$ python -q
>>> import numpy as np
>>> np.set_printoptions(precision=2, suppress=True, linewidth=120)
>>> rnd = lambda a: np.round(a, 2) + 0
>>> mat = np.array([[1, -2, 0, 0], [1, 2, 0, 0], [-2, 4, -1, 2], [-2, -4, -1, -2]])
>>> mat
array([[ 1, -2,  0,  0],
       [ 1,  2,  0,  0],
       [-2,  4, -1,  2],
       [-2, -4, -1, -2]])
>>> U, sig, Vh = np.linalg.svd(mat, full_matrices=False)
>>> np.abs(U[:, 0]).round(6).argmax()
np.int64(2)
>>> U.shape, sig.shape, Vh.shape
((4, 4), (4,), (4, 4))
>>> rnd(U.T @ U)
array([[1., 0., 0., 0.],
       [0., 1., 0., 0.],
       [0., 0., 1., 0.],
       [0., 0., 0., 1.]])
>>> np.allclose(U * sig @ Vh, mat)
True
>>> rnd(Vh @ Vh.T)
array([[1., 0., 0., 0.],
       [0., 1., 0., 0.],
       [0., 0., 1., 0.],
       [0., 0., 0., 1.]])
>>> rnd(np.cumsum(sig ** 2) / np.sum(sig ** 2))
array([0.78, 0.97, 0.99, 1.  ])
>>> rnd(sig / sig[0])
array([1.  , 0.5 , 0.17, 0.09])
>>> rnd(np.sqrt((sig ** 2).sum())), rnd(np.linalg.norm(mat))
(np.float64(7.75), np.float64(7.75))
>>> O, vecs = np.linalg.qr(mat[:, :2])[0], np.linalg.qr(mat[:, 2:])[0]
>>> sig = np.linalg.svd(O.T @ vecs, compute_uv=False)
>>> (sig > 0.9).sum()
np.int64(0)
>>> rnd(np.linalg.norm(O @ O.T - vecs @ vecs.T, 2))
np.float64(0.45)
>>> rnd(np.degrees(np.arccos(sig.clip(0, 1))))
array([26.57, 26.57])
>>> out = mat / np.linalg.norm(mat, axis=1, keepdims=True)
>>> gram = out @ out.T
>>> rnd(gram)
array([[ 1.  , -0.6 , -0.89,  0.54],
       [-0.6 ,  1.  ,  0.54, -0.89],
       [-0.89,  0.54,  1.  , -0.6 ],
       [ 0.54, -0.89, -0.6 ,  1.  ]])
>>> (gram - 2 * np.eye(4)).round(6).argmax(axis=1)
array([3, 2, 1, 0])
>>> rnd(np.linalg.norm(out, axis=1))
array([1., 1., 1., 1.])
>>> rnd(np.degrees(np.arccos(np.clip(gram[2, 3], -1, 1))))
np.float64(126.87)
>>> m1 = np.load("test11.npy")
>>> m1
array([[1, 3, 0, 0],
       [2, 0, 0, 0],
       [0, 0, 1, 3],
       [0, 0, 2, 0]])
>>> t = np.radians(72)
>>> R = np.eye(4)
>>> R[2, 2] = R[1, 1] = np.cos(t)
>>> R[2, 1], R[1, 2] = -np.sin(t), np.sin(t)
>>> rnd(R)
array([[ 1.  ,  0.  ,  0.  ,  0.  ],
       [ 0.  ,  0.31,  0.95,  0.  ],
       [ 0.  , -0.95,  0.31,  0.  ],
       [ 0.  ,  0.  ,  0.  ,  1.  ]])
>>> out = m1 @ R.T
>>> rnd(np.abs(out - m1).max(axis=0))
array([0.  , 2.07, 2.85, 0.  ])
>>> np.allclose(np.linalg.norm(m1, axis=1), np.linalg.norm(out, axis=1))
True
>>> W0 = np.loadtxt("data.csv", delimiter=",")
>>> W0
array([[-2.,  0., -3.,  0., -3.,  0.,  0.,  0., -3.],
       [ 0., -2.,  0.,  0.,  0., -3.,  0., -3.,  0.],
       [-3.,  0., -2.,  0., -3.,  0.,  0.,  0., -3.],
       [ 0.,  0.,  0., -2.,  0.,  0., -3.,  0.,  0.],
       [-3.,  0., -3.,  0., -2.,  0.,  0.,  0., -3.],
       [ 0., -3.,  0.,  0.,  0., -2.,  0., -3.,  0.],
       [ 0.,  0.,  0., -3.,  0.,  0., -2.,  0.,  0.],
       [ 0., -3.,  0.,  0.,  0., -3.,  0., -2.,  0.],
       [-3.,  0., -3.,  0., -3.,  0.,  0.,  0., -2.]])
>>> w, vecs = np.linalg.eigh(W0)
>>> rnd(vecs.T @ vecs)
array([[1., 0., 0., 0., 0., 0., 0., 0., 0.],
       [0., 1., 0., 0., 0., 0., 0., 0., 0.],
       [0., 0., 1., 0., 0., 0., 0., 0., 0.],
       [0., 0., 0., 1., 0., 0., 0., 0., 0.],
       [0., 0., 0., 0., 1., 0., 0., 0., 0.],
       [0., 0., 0., 0., 0., 1., 0., 0., 0.],
       [0., 0., 0., 0., 0., 0., 1., 0., 0.],
       [0., 0., 0., 0., 0., 0., 0., 1., 0.],
       [0., 0., 0., 0., 0., 0., 0., 0., 1.]])
>>> rnd(np.linalg.svd(W0, compute_uv=False))
array([11.,  8.,  5.,  1.,  1.,  1.,  1.,  1.,  1.])
>>> rnd(np.linalg.eigvalsh(W0 @ W0))
array([  1.,   1.,   1.,   1.,   1.,   1.,  25.,  64., 121.])
>>> rnd(w.sum()), np.trace(W0)
(np.float64(-18.0), np.float64(-18.0))
>>> rnd(vecs @ np.diag(w) @ vecs.T)
array([[-2.,  0., -3.,  0., -3.,  0.,  0.,  0., -3.],
       [ 0., -2.,  0.,  0.,  0., -3.,  0., -3.,  0.],
       [-3.,  0., -2.,  0., -3.,  0.,  0.,  0., -3.],
       [ 0.,  0.,  0., -2.,  0.,  0., -3.,  0.,  0.],
       [-3.,  0., -3.,  0., -2.,  0.,  0.,  0., -3.],
       [ 0., -3.,  0.,  0.,  0., -2.,  0., -3.,  0.],
       [ 0.,  0.,  0., -3.,  0.,  0., -2.,  0.,  0.],
       [ 0., -3.,  0.,  0.,  0., -3.,  0., -2.,  0.],
       [-3.,  0., -3.,  0., -3.,  0.,  0.,  0., -2.]])
>>> np.all(np.linalg.eigvalsh(W0) > 0)
np.False_
>>> [round(float(np.linalg.det(W0[:i, :i])), 2) + 0 for i in range(1, 10)]
[-2.0, 4.0, 10.0, -20.0, -32.0, -80.0, -200.0, -320.0, -440.0]
>>> rnd(np.linalg.eigvalsh(W0).min())
np.float64(-11.0)
>>> A = np.load("mat.npy")
>>> A
array([[ 0,  0,  0,  0,  0,  0],
       [-2,  0,  0,  0,  0,  0],
       [-1, -2, -2,  0,  0,  0],
       [ 0,  3, -1,  0,  0,  0],
       [ 3, -1,  0, -3,  2,  0],
       [ 2,  0, -1,  1,  1,  2]])
>>> # triangular, det is the product of the diagonal
>>> U, sig, Vh = np.linalg.svd(A)
>>> vecs = Vh[:(sig > 1e-8).sum()]
>>> rng = np.random.default_rng(61)
>>> x = A[1] + 2 * A[3] + rng.integers(2) * np.eye(6)[1]
>>> x
array([-2.,  6., -2.,  0.,  0.,  0.])
>>> rnd(np.linalg.norm(x - vecs.T @ vecs @ x))
np.float64(0.0)
